$ ipython --no-banner

In [1]: import numpy as np

In [2]: import numpy.linalg as la

In [3]: np.set_printoptions(precision=2, suppress=True, linewidth=100, floatmode="fixed")

In [4]: rd = lambda a: np.round(a, 2) + 0

In [5]: J = np.load("mat.npy")

In [6]: print(J)
[[-15.04 -14.87  -8.96  -2.82]
 [-14.94 -15.05  -9.09  -2.88]
 [-15.07 -14.91  -9.14  -2.89]
 [-14.92 -15.09  -9.03  -3.06]]

In [7]: rng = np.random.default_rng(650258)

In [8]: idx = rng.permutation(4)

In [9]: print(idx)
[0 3 1 2]

In [10]: other = J[idx][:, idx]

In [11]: print(np.diag(other))
[-15.04  -3.06 -15.05  -9.14]

In [12]: print(other)
[[-15.04  -2.82 -14.87  -8.96]
 [-14.92  -3.06 -15.09  -9.03]
 [-14.94  -2.88 -15.05  -9.09]
 [-15.07  -2.89 -14.91  -9.14]]

In [13]: print(np.allclose(other, J))
False

In [14]: print(np.trace(other))
-42.29

In [15]: print(rd(np.sort(np.abs(la.eigvals(other)))))
[ 0.12  0.12  0.23 41.88]

In [16]: O, r_ = la.qr(other)

In [17]: print(rd(r_))
[[29.99  5.82 29.96 18.11]
 [ 0.00  0.20  0.25  0.06]
 [ 0.00  0.00  0.18  0.05]
 [ 0.00  0.00  0.00 -0.12]]

In [18]: print(O.shape, r_.shape)
(4, 4) (4, 4)

In [19]: Z = np.array([[1, 0, 2], [0, -2, -3], [-2, -2, -2]])

In [20]: mat = (rng.random((20, 3)) < 0.25) @ Z

In [21]: print(mat)
[[-2 -2 -2]
 [ 0  0  0]
 [ 0  0  0]
 [-1 -2  0]
 [ 0  0  0]
 [ 0 -2 -3]
 [ 0  0  0]
 [ 0 -2 -3]
 [ 0  0  0]
 [-2 -2 -2]
 [ 0 -2 -3]
 [ 0 -2 -3]
 [ 0 -2 -3]
 [ 0  0  0]
 [-2 -2 -2]
 [ 0  0  0]
 [ 0 -2 -3]
 [ 1  0  2]
 [ 0 -2 -3]
 [ 0  0  0]]

In [22]: # rows 1 and 2 are equal

In [23]: idx = mat[:, 0] > np.median(mat[:, 0])

In [24]: r0 = mat[idx].mean(axis=0) - mat[~idx].mean(axis=0)

In [25]: print(((mat - mat.mean(axis=0)) @ r0 > 0).astype(int))
[0 1 1 1 1 0 1 0 1 0 0 0 0 1 0 1 0 1 0 1]

In [26]: print(rd(r0))
[1.37 1.16 3.42]

In [27]: print(np.argsort(-np.abs(r0).round(6), kind="stable"))
[2 0 1]

In [28]: hat = mat @ la.solve(mat.T @ mat, mat.T)

In [29]: print(rd(np.diag(hat)))
[0.29 0.00 0.00 0.57 0.00 0.14 0.00 0.14 0.00 0.29 0.14 0.14 0.14 0.00 0.29 0.00 0.14 0.57 0.14
 0.00]

In [30]: print(np.allclose(hat @ hat, hat))
True

In [31]: print(rd(hat @ mat[:, 0]))
[-2.00  0.00  0.00 -1.00  0.00  0.00  0.00  0.00  0.00 -2.00  0.00  0.00  0.00  0.00 -2.00  0.00
  0.00  1.00  0.00  0.00]

In [32]: F = np.array([[14.0, 3.0, 6.0], [3.0, 6.0, 2.0], [6.0, 2.0, 9.0]])

In [33]: print(F)
[[14.00  3.00  6.00]
 [ 3.00  6.00  2.00]
 [ 6.00  2.00  9.00]]

In [34]: other = np.c_[mat[:, :2] @ np.array([[-1, -2], [1, -1]]), np.array([-1, 1, 2, 3, -3, -3, 2, -2, -1, -2, 1, 2, -2, 0, -1, 2, 0, 0, -3, 1])]

In [35]: print(other)
[[ 0  6 -1]
 [ 0  0  1]
 [ 0  0  2]
 [-1  4  3]
 [ 0  0 -3]
 [-2  2 -3]
 [ 0  0  2]
 [-2  2 -2]
 [ 0  0 -1]
 [ 0  6 -2]
 [-2  2  1]
 [-2  2  2]
 [-2  2 -2]
 [ 0  0  0]
 [ 0  6 -1]
 [ 0  0  2]
 [-2  2  0]
 [-1 -2  0]
 [-2  2 -3]
 [ 0  0  1]]

In [36]: print(rd(la.norm(la.qr(mat)[0].T @ other, axis=0) ** 2 / ((other ** 2).sum(axis=0) + 1e-12)))
[1.00 1.00 0.19]

In [37]: print(rd(la.norm(other - mat @ la.lstsq(mat, other)[0], axis=0)))
[0.00 0.00 7.53]

In [38]: print(rd(la.lstsq(mat, other[:, 0])[0]))
[-1.00  1.00  0.00]

In [39]: print(la.matrix_rank(np.c_[mat, other]))
4

In [40]: x0 = np.array([3, -5, 6])

In [41]: rhs = F @ x0

In [42]: b, lr = np.zeros(3), 1 / la.norm(F, 2) ** 2

In [43]: for i in range(200):
    ...:     b -= lr * F.T @ (F @ b - rhs)
    ...:     if i % 50 == 0: print(i, round(la.norm(F @ b - rhs), 2))
    ...: 
0 33.47
50 0.93
100 0.03
150 0.0

In [44]: print(rd(b))
[ 3.00 -5.00  6.00]

In [45]: Z = np.array([[-0.1, -0.6, -3.0]])

In [46]: E = np.array([[4],
    ...:     [0],
    ...:     [-3],
    ...:     [-4],
    ...:     [1],
    ...:     [-3],
    ...:     [2],
    ...:     [5],
    ...:     [-1],
    ...:     [3],
    ...:     [3],
    ...:     [0],
    ...:     [-3],
    ...:     [-3],
    ...:     [2],
    ...:     [4],
    ...:     [-4],
    ...:     [2],
    ...:     [-3]]) @ Z + 0.02 * rng.normal(size=(19, 3))

In [47]: print(rd(E))
[[ -0.39  -2.39 -12.01]
 [  0.04   0.00  -0.02]
 [  0.31   1.77   8.97]
 [  0.43   2.39  11.96]
 [ -0.08  -0.60  -3.01]
 [  0.28   1.83   8.98]
 [ -0.22  -1.19  -6.01]
 [ -0.54  -3.01 -15.00]
 [  0.06   0.61   3.05]
 [ -0.32  -1.81  -8.96]
 [ -0.28  -1.81  -9.03]
 [  0.00   0.03   0.00]
 [  0.28   1.81   8.99]
 [  0.31   1.79   9.06]
 [ -0.20  -1.17  -6.00]
 [ -0.43  -2.40 -12.02]
 [  0.40   2.42  12.00]
 [ -0.20  -1.20  -6.02]
 [  0.27   1.82   9.02]]

In [48]: # column 2 is much longer than the rest

In [49]: Z = E[[11, 1]].astype(float)

In [50]: for _ in range(4):
    ...:     idx = la.norm(E[:, None] - Z, axis=-1).argmin(axis=1)
    ...:     Z = np.array([E[idx == j].mean(axis=0) for j in range(2)])
    ...: 

In [51]: print(idx)
[1 1 0 0 1 0 1 1 0 1 1 1 0 0 1 1 0 1 0]

In [52]: print(rd(Z[1] - Z[0]))
[ -0.53  -3.22 -16.10]

In [53]: print(np.abs(Z[1] - Z[0]).argmax())
2
